% python3 -q
>>> import numpy as np
>>> from numpy import linalg as LA
>>> np.set_printoptions(precision=2, suppress=True, linewidth=120, sign=" ")
>>> def rnd(a):
...     return np.round(a, 2) + 0
... 
>>> X = np.array([[5.08, 15.01, 14.9, 13.06],
...     [4.06, 12.14, 12.01, 3.88],
...     [-1.95, -5.87, -6.16, -6.1],
...     [4.84, 14.95, 15.01, 4.92],
...     [2.04, 5.97, 6.06, 1.13],
...     [2.1, 6.07, 5.83, 5.12]])
>>> print(rnd(LA.norm(X, 2)))
41.3
>>> x0 = np.array([2, -2, -2, -1])
>>> rhs = X @ x0
>>> print(rnd(LA.lstsq(X, rhs)[0]))
[ 2. -2. -2. -1.]
>>> print(rnd(LA.solve(X.T @ X, X.T @ rhs)))
[ 2. -2. -2. -1.]
>>> rng = np.random.default_rng(938)
>>> rhs = rhs + 0.3 * rng.normal(size=6)
>>> print(rnd(rhs))
[-62.5  -43.95  26.22 -55.43 -21.28 -24.3 ]
>>> beta, *_ = LA.lstsq(X, rhs)
>>> print(rnd(X.T @ (rhs - X @ beta)))
[ 0.  0.  0.  0.]
>>> print(rnd(beta))
[ 2.76 -1.59 -2.68 -0.96]
>>> print(rnd(LA.norm(rhs - X @ beta)))
0.24
>>> W0 = np.array([[8.1, 9.0, -1.0, -5.0, 4.0],
...     [9.0, 1.1, -9.0, -2.0, 2.0],
...     [-1.0, -7.0, 5.1, 6.0, -7.0],
...     [5.0, 5.0, 8.0, 5.1, -9.0],
...     [8.0, 9.0, -1.0, -5.0, 4.1]])
>>> print(W0)
[[ 8.1  9.  -1.  -5.   4. ]
 [ 9.   1.1 -9.  -2.   2. ]
 [-1.  -7.   5.1  6.  -7. ]
 [ 5.   5.   8.   5.1 -9. ]
 [ 8.   9.  -1.  -5.   4.1]]
>>> f = np.array([4, 2, 2])
>>> print(rnd(np.array([np.convolve(row, f, "same") for row in W0])))
[[ 52.2  30.2  -4.    4.   -2. ]
 [ 22.4 -15.8 -23.8 -14.    0. ]
 [-30.    4.4  20.2  -5.8  -2. ]
 [ 30.   52.   46.4  -9.8  -7.8]
 [ 52.   30.   -4.    4.4  -1.8]]
>>> print(rnd(np.convolve(W0[4], f)))
[32.  52.  30.  -4.   4.4 -1.8  8.2]
>>> Uu, sv = LA.svd(W0)
Traceback (most recent call last):
  File "<python-input-22>", line 1, in <module>
    Uu, sv = LA.svd(W0)
    ^^^^^^
ValueError: too many values to unpack (expected 2)
>>> Uu, sv, Vt = LA.svd(W0, full_matrices=False)
>>> print(rnd(np.cumsum(sv ** 2) / np.sum(sv ** 2)))
[ 0.62  0.9   0.99  1.    1.  ]
>>> print(np.allclose(Uu * sv @ Vt, W0))
True
>>> print(rnd(Uu.T @ Uu))
[[ 1.  0.  0.  0.  0.]
 [ 0.  1.  0.  0.  0.]
 [ 0.  0.  1.  0.  0.]
 [ 0.  0.  0.  1.  0.]
 [ 0.  0.  0.  0.  1.]]
>>> print(np.abs(Uu[:, 0]).round(6).argmax())
0
>>> Uu, sv, Vt = LA.svd(X)
>>> print(rnd(sv))
[ 41.3    7.09   0.34   0.11]
>>> print(np.argmax(sv[:-1] / (sv[1:] + 1e-6)) + 1)
2
>>> A2 = Uu[:, :2] @ np.diag(sv[:2]) @ Vt[:2]
>>> print(LA.matrix_rank(X, rtol=0.05))
2
>>> print(rnd(LA.norm(X - A2) / LA.norm(X)))
0.01
>>> print(rnd(np.abs(X - A2).max()))
0.17
>>> print(rnd(LA.norm(X - A2, 2)), rnd(sv[2]))
0.34 0.34
>>> print(LA.matrix_rank(A2))
2
>>> x0 = np.array([0, 1, 1, -1, 0])
>>> rhs = W0 @ x0
>>> print(rhs)
[13.  -5.9 -7.9  7.9 13. ]
>>> print(rnd(LA.solve(W0, 2 * rhs)))
[ 0.  2.  2. -2.  0.]
>>> print(rnd(LA.solve(W0, W0[:, 1])))
[ 0.  1.  0.  0.  0.]
>>> print(rnd(LA.solve(W0.T, W0[4])))
[ 0.  0.  0.  0.  1.]
>>> m1 = np.load("w.npy")
>>> print(m1)
[[ 1.  -2.3  0.9]
 [-2.4  0.1  0.1]
 [ 0.9  0.4 -0.6]
 [-0.7  0.7  0.3]
 [-2.2 -0.5 -0.2]
 [ 0.5 -0.5 -1.6]
 [-2.  -0.3  0. ]]
>>> Q, r_ = LA.qr(m1)
>>> print(rnd(Q @ r_))
[[ 1.  -2.3  0.9]
 [-2.4  0.1  0.1]
 [ 0.9  0.4 -0.6]
 [-0.7  0.7  0.3]
 [-2.2 -0.5 -0.2]
 [ 0.5 -0.5 -1.6]
 [-2.  -0.3  0. ]]
>>> print(Q.shape, r_.shape)
(7, 3) (3, 3)
>>> print(rnd(Q.T @ Q))
[[ 1.  0.  0.]
 [ 0.  1.  0.]
 [ 0.  0.  1.]]
>>> A2 = np.c_[m1[:, :1] @ np.array([[1]]), np.array([2, 4, 0, 2, 2, 5, 0])]
>>> print(A2)
[[ 1.   2. ]
 [-2.4  4. ]
 [ 0.9  0. ]
 [-0.7  2. ]
 [-2.2  2. ]
 [ 0.5  5. ]
 [-2.   0. ]]
>>> print(rnd(LA.lstsq(m1, A2[:, 0])[0]))
[ 1.  0.  0.]
>>> print(rnd(LA.norm(m1, 2)))
4.16
>>> print(rnd(LA.norm(m1[3], 1)), rnd(LA.norm(m1[3], np.inf)))
1.7 0.7
>>> print(rnd(LA.norm(m1, 1)), rnd(LA.norm(m1, np.inf)))
9.7 4.2
>>> print(LA.norm(m1, axis=1).argmax())
0
>>> print(rnd(LA.norm(m1, axis=1)))
[ 2.66  2.4   1.15  1.03  2.26  1.75  2.02]
>>> print(rnd(LA.norm(m1) ** 2 / LA.norm(m1, 2) ** 2))
1.59
>>> print(np.count_nonzero(m1))
20
>>> print(rnd(m1.sum(axis=0)))
[-4.9 -2.4 -1.1]
>>> print(rnd(LA.svd(m1, compute_uv=False)))
[ 4.16  2.63  1.83]
>>> print(rnd(LA.norm(m1)))
5.25
>>> print(rnd(m1 - m1[0]))
[[ 0.   0.   0. ]
 [-3.4  2.4 -0.8]
 [-0.1  2.7 -1.5]
 [-1.7  3.  -0.6]
 [-3.2  1.8 -1.1]
 [-0.5  1.8 -2.5]
 [-3.   2.  -0.9]]
>>> data = np.tanh(np.array([[2.7, 1.0],
...     [1.4, 0.6],
...     [-0.6, 0.0],
...     [0.7, 1.5],
...     [-1.2, 0.2],
...     [-0.2, 0.6],
...     [0.7, -0.7],
...     [0.1, 1.3],
...     [-2.4, 0.2],
...     [-0.1, 0.4]]) @ np.array([[1.3, -0.3, -0.7, 0.6], [-2.0, 1.8, -0.1, -0.1]]))
>>> print(rnd(data))
[[ 0.91  0.76 -0.96  0.91]
 [ 0.55  0.58 -0.78  0.65]
 [-0.65  0.18  0.4  -0.35]
 [-0.97  0.99 -0.56  0.26]
 [-0.96  0.62  0.68 -0.63]
 [-0.9   0.81  0.08 -0.18]
 [ 0.98 -0.9  -0.4   0.45]
 [-0.99  0.98 -0.2  -0.07]
 [-1.    0.79  0.93 -0.9 ]
 [-0.73  0.64  0.03 -0.1 ]]
>>> P = data @ LA.solve(data.T @ data, data.T)
>>> print(rnd(np.diag(P)))
[ 0.76  0.33  0.32  0.54  0.29  0.19  0.2   0.5   0.66  0.22]
>>> print(rnd(np.trace(P)))
4.0
>>> print(np.allclose(P @ P, P))
True
>>> print(rnd(P))
[[ 0.76  0.38  0.   -0.04  0.04  0.07 -0.05 -0.15 -0.05  0.09]
 [ 0.38  0.33 -0.2   0.06 -0.1  -0.02 -0.02  0.14  0.05 -0.06]
 [ 0.   -0.2   0.32  0.04  0.21  0.17 -0.07 -0.19 -0.1   0.22]
 [-0.04  0.06  0.04  0.54 -0.06  0.19 -0.04  0.35 -0.21  0.18]
 [ 0.04 -0.1   0.21 -0.06  0.29  0.15 -0.19 -0.08  0.23  0.15]
 [ 0.07 -0.02  0.17  0.19  0.15  0.19 -0.13  0.06  0.01  0.19]
 [-0.05 -0.02 -0.07 -0.04 -0.19 -0.13  0.2  -0.11 -0.28 -0.09]
 [-0.15  0.14 -0.19  0.35 -0.08  0.06 -0.11  0.5   0.16 -0.02]
 [-0.05  0.05 -0.1  -0.21  0.23  0.01 -0.28  0.16  0.66 -0.09]
 [ 0.09 -0.06  0.22  0.18  0.15  0.19 -0.09 -0.02 -0.09  0.22]]
